$ python -q
>>> import numpy as np
>>> np.set_printoptions(precision=2, suppress=True, linewidth=120, sign=" ")
>>> rd = lambda a: np.round(a, 2) + 0
>>> other = np.array([[1, 2, -3], [3, -1, 0], [-2, -3, -2]])
>>> M = other + other.T
>>> print(M)
[[ 2  5 -5]
 [ 5 -2 -3]
 [-5 -3 -4]]
>>> rng = np.random.default_rng(740)
>>> other = M + rng.integers(-2, 3, (3, 2)) @ rng.integers(-2, 3, (2, 3))
>>> other
array([[-1,  2, -5],
       [ 5, -5,  0],
       [-8, -3, -7]])
>>> np.linalg.matrix_rank(other - M, tol=1e-8)
np.int64(2)
>>> np.allclose(other, other.T)
False
>>> np.linalg.matrix_power(other, 3)
array([[-356,  -33, -535],
       [ 405, -160,  325],
       [-661, -269, -868]])
>>> rd(np.abs(np.linalg.eigvals(other)).max())
np.float64(10.45)
>>> other.inv()
Traceback (most recent call last):
  File "<python-input-13>", line 1, in <module>
    other.inv()
    ^^^^^^^^^
AttributeError: 'numpy.ndarray' object has no attribute 'inv'
>>> other @ other
array([[ 51,   3,  40],
       [-30,  35, -25],
       [ 49,  20,  89]])
>>> np.allclose(other @ other.T, other.T @ other)
False
>>> (other - other.T) / 2
array([[ 0. , -1.5,  1.5],
       [ 1.5,  0. ,  1.5],
       [-1.5, -1.5,  0. ]])
>>> print((other + other.T) / 2)
[[-1.   3.5 -6.5]
 [ 3.5 -5.  -1.5]
 [-6.5 -1.5 -7. ]]
>>> rd(np.sort(np.abs(np.linalg.eigvals(other))))
array([  4.32,   6.87,  10.45])
>>> hat = np.triu(np.array([[3, 3, 2], [3, 0, 0], [3, 2, 1]]), 1) + np.eye(3)
>>> other = hat @ M @ np.linalg.inv(hat)
>>> other
array([[  7., -28., -36.],
       [  5., -17., -13.],
       [ -5.,  12.,   6.]])
>>> np.linalg.matrix_rank(other)
np.int64(3)
>>> np.trace(other), np.trace(M)
(np.float64(-4.0), np.int64(-4))
>>> rd(np.linalg.det(other))
np.float64(298.0)
>>> O, Rm = np.linalg.qr(other)
>>> print(rd(np.abs(np.diag(Rm))))
[ 9.95  6.51  4.6 ]
>>> rd(Rm)
array([[ -9.95,  34.27,  34.87],
       [  0.  ,  -6.51, -16.24],
       [  0.  ,   0.  ,   4.6 ]])
>>> f, r1 = M[0], M[1]
>>> f @ f
np.int64(54)
>>> f @ r1
np.int64(15)
>>> pr = (f @ r1) / (f @ f) * f
>>> np.outer(f, r1)
array([[ 10,  -4,  -6],
       [ 25, -10, -15],
       [-25,  10,  15]])
>>> feats = np.load("block10.npy")
>>> feats
array([[ 1, -2,  3],
       [-2,  1, -2],
       [ 3, -2,  1]])
>>> # symmetric
>>> rd(np.linalg.eigvalsh(feats).min())
np.float64(-2.0)
>>> print([round(float(np.linalg.det(feats[:i, :i])), 2) + 0 for i in range(1, 4)])
[1.0, -3.0, 8.0]
>>> vals, V = np.linalg.eig(feats)
>>> print(rd(np.sort(np.linalg.eigvals(np.linalg.inv(feats)))))
[-1.43 -0.5   0.18]
>>> rd(np.prod(vals))
np.float64(8.0)
>>> print(rd(feats @ V[:, 0] - vals[0] * V[:, 0]))
[ 0.  0.  0.]
>>> rd(vals)
array([ 5.7, -2. , -0.7])
>>> x0 = np.array([5, 7, 7])
>>> y = feats @ x0
>>> y
array([ 12, -17,   8])
>>> rd(np.linalg.solve(feats, y))
array([ 5.,  7.,  7.])
>>> rd(np.linalg.solve(feats, y + feats[:, 2]))
array([ 5.,  7.,  8.])
>>> rd(np.linalg.solve(feats.T, feats[1]))
array([ 0.,  1.,  0.])
>>> rd(np.linalg.solve(feats, 2 * y))
array([ 10.,  14.,  14.])
>>> X = np.loadtxt("case10.csv", delimiter=",")
>>> X
array([[ -1.76,  15.64,  -3.51],
       [  0.48,  -6.63,   1.54],
       [ -0.14,   1.65,  -0.38],
       [  0.82,  -8.2 ,   1.8 ],
       [ -0.52,   5.64,  -1.06],
       [ -0.62,   5.13,  -1.08],
       [  0.52,  -3.72,   1.02],
       [ -0.54,   2.73,  -0.54],
       [  0.18,  -1.65,   0.41],
       [  0.04,  -2.02,   0.39],
       [  0.24,  -1.57,   0.33],
       [ -0.4 ,   4.05,  -0.95],
       [ -0.29,   3.12,  -0.67],
       [  0.08,  -0.43,   0.14],
       [  2.26, -21.22,   4.89],
       [  0.67,  -5.1 ,   1.16]])
>>> cen = X - X.mean(axis=0)
>>> V = np.linalg.svd(cen)[2][:1]
>>> other = cen - cen @ V.T @ V
>>> rd(np.linalg.norm(other) / np.linalg.norm(cen))
np.float64(0.02)
>>> rd(np.cov(cen @ V.T, rowvar=False))
np.float64(66.58)
>>> U, sig, vt = np.linalg.svd(feats, full_matrices=False)
>>> rd(sig / sig[0])
array([ 1.  ,  0.35,  0.12])
>>> print(rd(sig))
[ 5.7  2.   0.7]
>>> rd(vt @ vt.T)
array([[ 1.,  0.,  0.],
       [ 0.,  1.,  0.],
       [ 0.,  0.,  1.]])
>>> rd(np.cumsum(sig ** 2) / np.sum(sig ** 2))
array([ 0.88,  0.99,  1.  ])
>>> rd(U.T @ feats @ vt.T)
array([[ 5.7,  0. ,  0. ],
       [ 0. ,  2. ,  0. ],
       [ 0. ,  0. ,  0.7]])
>>> U.shape, sig.shape, vt.shape
((3, 3), (3,), (3, 3))
>>> rd(np.abs(vt[0]))
array([ 0.61,  0.52,  0.61])
>>> cov = np.cov(X, rowvar=False)
>>> rd(np.corrcoef(X[:, 2], X[:, 0])[0, 1])
np.float64(0.99)
>>> rd(np.linalg.eigvalsh(cov)[::-1])
array([ 66.58,   0.01,   0.01])
>>> print(rd(np.median(X, axis=0)))
[ 0.06 -1.    0.24]
>>> np.argwhere(np.triu(np.abs(np.corrcoef(X.T)) > 0.8, 1))
array([[ 0,  1],
       [ 0,  2],
       [ 1,  2]])
>>> cen = (X - X.mean(axis=0)) / X.std(axis=0)
>>> rd(cen.std(axis=0))
array([ 1.,  1.,  1.])
>>> print(np.argwhere(np.abs(cen) > 2))
[[  0   0]
 [  0   1]
 [  0   2]
 [ 14   0]
 [ 14   1]
 [ 14   2]]
>>> b = np.linalg.lstsq(np.delete(cen, 2, axis=1), cen[:, 2])[0]
>>> rd(1 - np.var(cen[:, 2] - np.delete(cen, 2, axis=1) @ b))
np.float64(1.0)
>>> U, sig, vt = np.linalg.svd(X)
>>> np.argmax(sig[:-1] / (sig[1:] + 1e-6)) + 1
np.int64(1)
>>> other = U[:, :1] @ np.diag(sig[:1]) @ vt[:1]
>>> rd(np.linalg.norm(X - other, 2)), rd(sig[1])
(np.float64(0.46), np.float64(0.46))
>>> arr = np.loadtxt("m.csv", delimiter=",")
>>> arr
array([[ 3.48, -1.87, -2.03],
       [ 0.7 ,  2.22, -3.51],
       [ 3.22, -2.81, -1.  ],
       [ 0.76,  2.25, -2.92],
       [ 2.06,  2.01, -3.21],
       [-2.07, -0.3 ,  0.62],
       [-3.55, -0.85,  0.71],
       [ 4.39, -2.15, -0.61],
       [-2.85,  0.39, -1.14],
       [-2.11, -0.9 ,  0.13],
       [-0.48,  3.12, -3.49],
       [-3.56,  0.55,  0.14],
       [ 3.64, -3.85, -2.07],
       [-1.87, -0.6 , -0.79],
       [ 4.59, -2.03, -2.86],
       [ 0.7 ,  0.2 , -1.82],
       [ 3.82, -2.55, -1.51],
       [-3.67, -0.98, -0.32],
       [-2.86, -2.44, -0.5 ],
       [ 4.86, -2.07, -3.46],
       [ 0.1 ,  0.43, -4.33],
       [ 1.23,  2.87, -1.5 ],
       [ 4.15, -2.83, -0.89]])
>>> cov = np.cov(arr, rowvar=False)
>>> print(rd(np.polyfit(arr[:, 1], arr[:, 0], 1)))
[-0.54  0.35]
>>> print(rd(np.corrcoef(arr.T)))
[[ 1.   -0.37 -0.49]
 [-0.37  1.   -0.34]
 [-0.49 -0.34  1.  ]]
>>> np.argsort(-arr.std(axis=0).round(6), kind="stable")
array([ 0,  1,  2])
>>> rd(arr.std(axis=0))
array([ 2.93,  1.97,  1.42])
>>> print(rd(np.linalg.eigvalsh(cov)[::-1]))
[ 10.15   4.26   0.69]
>>> f = np.array([-2, 3, -2])
>>> r1 = np.array([-3, 0, -3])
>>> W0 = np.outer(f, r1)
>>> W0
array([[ 6,  0,  6],
       [-9,  0, -9],
       [ 6,  0,  6]])
>>> f = np.array([-1, -2])
>>> np.cross(W0[0, :3], W0[2, :3])
array([ 0,  0,  0])
>>> np.array([np.convolve(row, f, "same") for row in W0])
array([[ -6, -12,  -6],
       [  9,  18,   9],
       [ -6, -12,  -6]])
>>> F = np.load("layer6.npy")
>>> F
array([[-0.8, -0.6, -0.1, -0.9],
       [-0.3, -1.9, -0.2, -0.7],
       [ 1.4, -0.8,  2. ,  0.1],
       [ 0.2, -0.2,  1.7, -0.5]])
>>> rd((F + F.T) / 2)
array([[-0.8 , -0.45,  0.65, -0.35],
       [-0.45, -1.9 , -0.5 , -0.45],
       [ 0.65, -0.5 ,  2.  ,  0.9 ],
       [-0.35, -0.45,  0.9 , -0.5 ]])
>>> np.allclose(F @ F.T, F.T @ F)
False
>>> assert F == F.T
Traceback (most recent call last):
  File "<python-input-98>", line 1, in <module>
    assert F == F.T
           ^^^^^^^^
ValueError: The truth value of an array with more than one element is ambiguous. Use a.any() or a.all()
>>> hat = np.triu(np.array([[3, -2, -2, 1], [-2, 0, -2, 2], [-1, -1, -2, 0], [1, 0, 1, -2]]), 1) + np.eye(4)
>>> other = hat @ F @ np.linalg.inv(hat)
>>> rd(np.trace(other)), rd(np.trace(F))
(np.float64(-1.2), np.float64(-1.2))
>>> rd(np.poly(other))
array([ 1.  ,  1.2 , -3.86, -3.88,  0.72])
>>> np.linalg.matrix_rank(other)
np.int64(4)
>>> data = np.loadtxt("data.csv", delimiter=",")
>>> rd(data)
array([[ 0.94, -0.17, -0.29],
       [-0.17,  0.49, -0.86],
       [-0.29, -0.86, -0.43]])
>>> # symmetric, so the eigenvalues are real
>>> hat = np.triu(np.array([[3, 1, -2], [3, 5, -2], [5, 2, 5]]), 1) + np.eye(3)
>>> other = hat @ feats @ np.linalg.inv(hat)
>>> rd(np.poly(other))
array([  1.,  -3., -14.,  -8.])
>>> hat @ feats - feats @ hat
array([[-8.,  4., -6.],
       [-6.,  6., -4.],
       [ 0., -3.,  2.]])
>>> rd(np.linalg.det(other))
np.float64(8.0)
>>> np.linalg.matrix_rank(other)
np.int64(3)
>>> other
array([[-7., 10.,  5.],
       [-8., 13.,  6.],
       [ 3., -5., -3.]])
